% python3 -q
>>> import numpy as np
>>> from numpy import linalg as LA
>>> np.set_printoptions(precision=2, suppress=True, linewidth=100, legacy="1.25")
>>> q, _ = LA.qr(np.array([[0.6, 0.3, -0.8],
...     [0.3, -0.9, -1.4],
...     [-1.7, -0.1, 0.7],
...     [0.2, 0.7, 0.6],
...     [0.2, 0.2, -0.3],
...     [-0.5, -2.1, 1.8],
...     [-0.4, 1.6, 2.5],
...     [-0.4, 0.7, 0.5]]))
>>> J = q @ q.T
>>> J.round(2) + 0
array([[ 0.1 ,  0.04, -0.22,  0.03,  0.04, -0.18, -0.06, -0.04],
       [ 0.04,  0.21, -0.03, -0.12,  0.01, -0.01, -0.37, -0.1 ],
       [-0.22, -0.03,  0.86, -0.16, -0.07, -0.03, -0.03,  0.19],
       [ 0.03, -0.12, -0.16,  0.11,  0.01, -0.05,  0.23,  0.03],
       [ 0.04,  0.01, -0.07,  0.01,  0.02, -0.1 , -0.01,  0.  ],
       [-0.18, -0.01, -0.03, -0.05, -0.1 ,  0.93,  0.03, -0.14],
       [-0.06, -0.37, -0.03,  0.23, -0.01,  0.03,  0.67,  0.16],
       [-0.04, -0.1 ,  0.19,  0.03,  0.  , -0.14,  0.16,  0.1 ]])
>>> f = np.array([3, 3])
>>> np.polyval(f, J[3])
array([3.09, 2.64, 2.52, 3.33, 3.04, 2.86, 3.69, 3.09])
>>> [round(float(x), 2) for x in LA.svd(J, compute_uv=False)[:3]]
[1.0, 1.0, 1.0]
>>> print(np.argsort(-LA.norm(J, axis=0).round(6), kind="stable")[:3])
[5 2 6]
>>> print(np.round(LA.norm(J, 2) / LA.norm(J), 2))
0.58
>>> LA.cond(J) > 100
True
>>> np.round(J @ LA.pinv(J) @ J, 2) + 0
array([[ 0.1 ,  0.04, -0.22,  0.03,  0.04, -0.18, -0.06, -0.04],
       [ 0.04,  0.21, -0.03, -0.12,  0.01, -0.01, -0.37, -0.1 ],
       [-0.22, -0.03,  0.86, -0.16, -0.07, -0.03, -0.03,  0.19],
       [ 0.03, -0.12, -0.16,  0.11,  0.01, -0.05,  0.23,  0.03],
       [ 0.04,  0.01, -0.07,  0.01,  0.02, -0.1 , -0.01,  0.  ],
       [-0.18, -0.01, -0.03, -0.05, -0.1 ,  0.93,  0.03, -0.14],
       [-0.06, -0.37, -0.03,  0.23, -0.01,  0.03,  0.67,  0.16],
       [-0.04, -0.1 ,  0.19,  0.03,  0.  , -0.14,  0.16,  0.1 ]])
>>> LA.lstsq(J[:-1].T, J[-1])[2]
3
>>> print(np.round(np.trace(LA.pinv(J) @ J), 2))
3.0
>>> x0 = np.array([-8, -4, 9, -7, 4, 3, 5, -6])
>>> round((x0 - J @ x0) @ (J @ x0), 2)
0.0
>>> np.round(np.eye(8) - J, 2) + 0
array([[ 0.9 , -0.04,  0.22, -0.03, -0.04,  0.18,  0.06,  0.04],
       [-0.04,  0.79,  0.03,  0.12, -0.01,  0.01,  0.37,  0.1 ],
       [ 0.22,  0.03,  0.14,  0.16,  0.07,  0.03,  0.03, -0.19],
       [-0.03,  0.12,  0.16,  0.89, -0.01,  0.05, -0.23, -0.03],
       [-0.04, -0.01,  0.07, -0.01,  0.98,  0.1 ,  0.01,  0.  ],
       [ 0.18,  0.01,  0.03,  0.05,  0.1 ,  0.07, -0.03,  0.14],
       [ 0.06,  0.37,  0.03, -0.23,  0.01, -0.03,  0.33, -0.16],
       [ 0.04,  0.1 , -0.19, -0.03,  0.  ,  0.14, -0.16,  0.9 ]])
>>> print(J @ J @ x0)
[-3.71 -1.81  9.12 -1.09 -1.32  4.9   2.55  1.91]
>>> LA.eigvalsh(2 * J - np.eye(8))
array([-1., -1., -1., -1., -1.,  1.,  1.,  1.])
>>> rng = np.random.default_rng(17612)
>>> lab = rng.permutation(8)
>>> lab
array([4, 2, 7, 3, 1, 0, 5, 6])
>>> other = J[lab][:, lab]
>>> np.trace(other)
3.0
>>> print(np.round(LA.det(other), 2), np.round(LA.det(J[lab]), 2))
-0.0 -0.0
>>> feats = np.loadtxt("dump.csv", delimiter=",")
>>> feats
array([[ 5.52, -0.86, -1.07],
       [ 5.83, -1.25,  1.21],
       [ 3.49, -1.28, -0.84],
       [-2.31, -1.66,  1.97],
       [-0.78, -1.2 ,  1.72],
       [-1.55, -0.91,  0.27],
       [ 5.83, -1.1 , -2.5 ],
       [ 3.86, -1.46, -2.77],
       [-3.17, -0.87,  3.83],
       [-5.17, -1.  ,  2.7 ],
       [-1.85, -2.43,  1.58],
       [-3.26, -2.27,  3.05],
       [-1.35, -1.07,  2.86],
       [-1.93, -1.81,  3.55],
       [-3.15, -0.55,  4.98],
       [-3.97, -1.52,  2.56],
       [ 6.65, -0.72, -3.16],
       [ 6.66, -0.36, -1.87],
       [-2.27, -1.27,  3.25],
       [ 5.19, -0.86, -3.41],
       [-3.05,  0.33,  3.37],
       [ 5.9 , -2.11, -2.98],
       [-1.95, -0.88,  2.52],
       [-2.49,  0.34,  4.25],
       [-2.46,  0.22,  2.95],
       [-3.62, -0.51,  2.08],
       [-3.41, -2.8 , -0.03],
       [-2.66, -0.07,  2.36],
       [-2.39, -2.33,  1.72],
       [ 5.22, -1.05, -2.14],
       [-1.23, -3.54,  3.3 ],
       [-2.47, -2.46,  1.83],
       [-3.09, -2.31,  2.4 ],
       [ 4.79, -0.27, -2.55]])
>>> q, V = LA.qr(feats[:, :2])[0], LA.qr(feats[:, 2:])[0]
>>> s = LA.svd(q.T @ V, compute_uv=False)
>>> (s > 0.9).sum()
0
>>> round(float(LA.norm(q @ q.T - V @ V.T, 2)), 2)
1.0
>>> M = np.load("sample11.npy")
>>> M
array([[0.33, 0.  , 0.33, 0.  , 0.33],
       [0.33, 0.33, 0.  , 0.  , 0.33],
       [0.  , 0.  , 0.5 , 0.  , 0.5 ],
       [0.  , 0.33, 0.  , 0.67, 0.  ],
       [0.  , 0.  , 0.  , 0.5 , 0.5 ]])
>>> lab = rng.permutation(5)
>>> lab
array([0, 1, 2, 3, 4])
>>> other = M[lab][:, lab]
>>> np.allclose(other, M)
True
>>> q, V = LA.qr(M[:, :4])[0], LA.qr(M[:, 4:])[0]
>>> s = LA.svd(q.T @ V, compute_uv=False)
>>> s
array([0.86])
>>> np.degrees(np.arccos(s.clip(0, 1)))
array([30.99])
>>> (s > 0.9).sum()
0
>>> P = np.triu(np.array([[2, -1, 0, 1, 0],
...     [1, -2, -3, 3, 3],
...     [1, -1, -2, 3, 0],
...     [-1, -1, -2, 1, -3],
...     [3, -1, -3, 1, -1]]), 1) + np.eye(5)
>>> other = P @ M @ LA.inv(P)
>>> LA.matrix_rank(other)
5
>>> print(other)
[[  0.     0.     0.33  -0.33  -1.  ]
 [  0.33   1.67   3.5  -12.33 -41.67]
 [  0.     1.     3.5  -11.5  -37.  ]
 [  0.     0.33   1.    -4.83 -17.  ]
 [  0.     0.     0.     0.5    2.  ]]
>>> round(float(LA.det(other)), 2)
0.03
>>> round(np.trace(other), 2), np.round(np.trace(M), 2)
(2.33, 2.33)
